% python3 -q
>>> import numpy as np
>>> np.set_printoptions(precision=3, suppress=True, linewidth=200, legacy="1.25")
>>> mat = np.load("data.npy")
>>> mat
array([[ 1., -2.,  0.,  0.,  0.,  0.,  0.],
       [ 1.,  2.,  0.,  0.,  0.,  0.,  0.],
       [ 0.,  0.,  4.,  1.,  5.,  5.,  3.],
       [ 0.,  0., -3., -5., -5.,  2., -2.],
       [ 0.,  0., -4., -3., -1., -2.,  2.],
       [ 0.,  0.,  3., -5.,  2., -2., -1.],
       [ 0.,  0.,  5.,  4., -1., -3., -1.]])
>>> np.round(np.linalg.det(mat), 3)
22340.0
>>> np.allclose(mat @ mat.T, mat.T @ mat)
False
>>> print(np.allclose(mat, mat.T))
False
>>> assert mat == mat.T
Traceback (most recent call last):
  File "<python-input-7>", line 1, in <module>
    assert mat == mat.T
           ^^^^^^^^^^^^
ValueError: The truth value of an array with more than one element is ambiguous. Use a.any() or a.all()
>>> np.sort(np.abs(np.linalg.eigvals(mat)))
array([2.   , 2.   , 4.884, 4.884, 4.997, 6.845, 6.845])
>>> (mat + mat.T) / 2
array([[ 1. , -0.5,  0. ,  0. ,  0. ,  0. ,  0. ],
       [-0.5,  2. ,  0. ,  0. ,  0. ,  0. ,  0. ],
       [ 0. ,  0. ,  4. , -1. ,  0.5,  4. ,  4. ],
       [ 0. ,  0. , -1. , -5. , -4. , -1.5,  1. ],
       [ 0. ,  0. ,  0.5, -4. , -1. ,  0. ,  0.5],
       [ 0. ,  0. ,  4. , -1.5,  0. , -2. , -2. ],
       [ 0. ,  0. ,  4. ,  1. ,  0.5, -2. , -1. ]])
>>> print(np.linalg.matrix_power(mat, 2))
[[ -1.  -6.   0.   0.   0.   0.   0.]
 [  3.   2.   0.   0.   0.   0.   0.]
 [  0.   0.  23. -29.  17.  -7.  12.]
 [  0.   0.  19.  19.  21. -13.  -9.]
 [  0.   0.   1.  32. -10. -26.  -8.]
 [  0.   0.   8.  28.  35.   8.  26.]
 [  0.   0.  -2.  -1.   1.  44.   9.]]
>>> vec = np.array([-1, 3, 3, 1, 2, 3, -1])
>>> h = np.maximum(mat @ vec, 0)
>>> np.flatnonzero(h > 1e-9)
array([1, 2, 5, 6])
>>> print(np.maximum(mat @ vec, 0) - np.maximum(-mat @ vec, 0))
[ -7.   5.  35. -16. -25.   3.   9.]
>>> r0 = np.array([3, 5, 9, -4, 5, -3, -6])
>>> A2 = mat + np.outer(r0, np.eye(7)[6])
>>> round(float(np.linalg.det(A2) / np.linalg.det(mat)), 3), round(1 + np.linalg.solve(mat, r0)[6], 3)
(3.225, 3.225)
>>> X = np.load("out18.npy")
>>> X
array([[ 0,  5,  3,  2, -1, -1, -1,  4],
       [-5,  0,  2,  1, -5, -6, -5, -1],
       [-3, -2,  0, -2,  1, -1, -1, -1],
       [-2, -1,  2,  0, -4,  5,  0,  2],
       [ 1,  5, -1,  4,  0,  0,  1, -5],
       [ 1,  6,  1, -5,  0,  0,  0,  1],
       [ 1,  5,  1,  0, -1,  0,  0, -2],
       [-4,  1,  1, -2,  5, -1,  2,  0]])
>>> vec = np.array([6, -8, -6, -9, -7, 5, -8, 1])
>>> vec @ X @ vec
0
>>> print(np.round(np.linalg.det(X), 3))
126736.0
>>> np.linalg.svd(X, compute_uv=False)
array([11.261, 11.261,  8.791,  8.791,  5.335,  5.335,  0.674,  0.674])
>>> Q = np.linalg.solve(np.eye(8) - X, np.eye(8) + X)
>>> np.round(Q @ Q.T, 3) + 0
array([[1., 0., 0., 0., 0., 0., 0., 0.],
       [0., 1., 0., 0., 0., 0., 0., 0.],
       [0., 0., 1., 0., 0., 0., 0., 0.],
       [0., 0., 0., 1., 0., 0., 0., 0.],
       [0., 0., 0., 0., 1., 0., 0., 0.],
       [0., 0., 0., 0., 0., 1., 0., 0.],
       [0., 0., 0., 0., 0., 0., 1., 0.],
       [0., 0., 0., 0., 0., 0., 0., 1.]])
>>> U, sigma, Vh = np.linalg.svd(X, full_matrices=False)
>>> sigma
array([11.261, 11.261,  8.791,  8.791,  5.335,  5.335,  0.674,  0.674])
>>> np.allclose(U * sigma @ Vh, X)
True
>>> U.shape, sigma.shape, Vh.shape
((8, 8), (8,), (8, 8))
>>> round(float(np.sqrt((sigma ** 2).sum())), 3), np.round(np.linalg.norm(X), 3)
(21.587, 21.587)
>>> np.cumsum(sigma ** 2) / np.sum(sigma ** 2)
array([0.272, 0.544, 0.71 , 0.876, 0.937, 0.998, 0.999, 1.   ])
>>> np.round(Vh @ Vh.T, 3) + 0
array([[1., 0., 0., 0., 0., 0., 0., 0.],
       [0., 1., 0., 0., 0., 0., 0., 0.],
       [0., 0., 1., 0., 0., 0., 0., 0.],
       [0., 0., 0., 1., 0., 0., 0., 0.],
       [0., 0., 0., 0., 1., 0., 0., 0.],
       [0., 0., 0., 0., 0., 1., 0., 0.],
       [0., 0., 0., 0., 0., 0., 1., 0.],
       [0., 0., 0., 0., 0., 0., 0., 1.]])
>>> rng = np.random.default_rng(4923)
>>> lab = rng.permutation(8)
>>> A2 = X[:, lab] * rng.choice([-1, 1], 8)
>>> A2
array([[-5,  0, -3, -1, -2, -1, -1, -4],
       [ 0, -5, -2, -5, -1, -6, -5,  1],
       [ 2, -3,  0, -1,  2, -1,  1,  1],
       [ 1, -2, -2,  0,  0,  5, -4, -2],
       [-5,  1,  1,  1, -4,  0,  0,  5],
       [-6,  1, -1,  0,  5,  0,  0, -1],
       [-5,  1, -1,  0,  0,  0, -1,  2],
       [-1, -4, -1,  2,  2, -1,  5,  0]])
>>> U, _, Vh = np.linalg.svd(X.T @ A2)
>>> lab
array([1, 0, 2, 6, 3, 5, 4, 7])
>>> print(np.round(np.linalg.lstsq(X, A2)[0], 3) + 0)
[[ 0.  1.  0.  0.  0.  0.  0.  0.]
 [-1.  0.  0.  0.  0.  0.  0.  0.]
 [ 0.  0. -1.  0.  0.  0.  0.  0.]
 [ 0.  0.  0.  0. -1.  0.  0.  0.]
 [ 0.  0.  0.  0.  0.  0.  1.  0.]
 [ 0.  0.  0.  0.  0.  1.  0.  0.]
 [ 0.  0.  0.  1.  0.  0.  0.  0.]
 [ 0.  0.  0.  0.  0.  0.  0. -1.]]
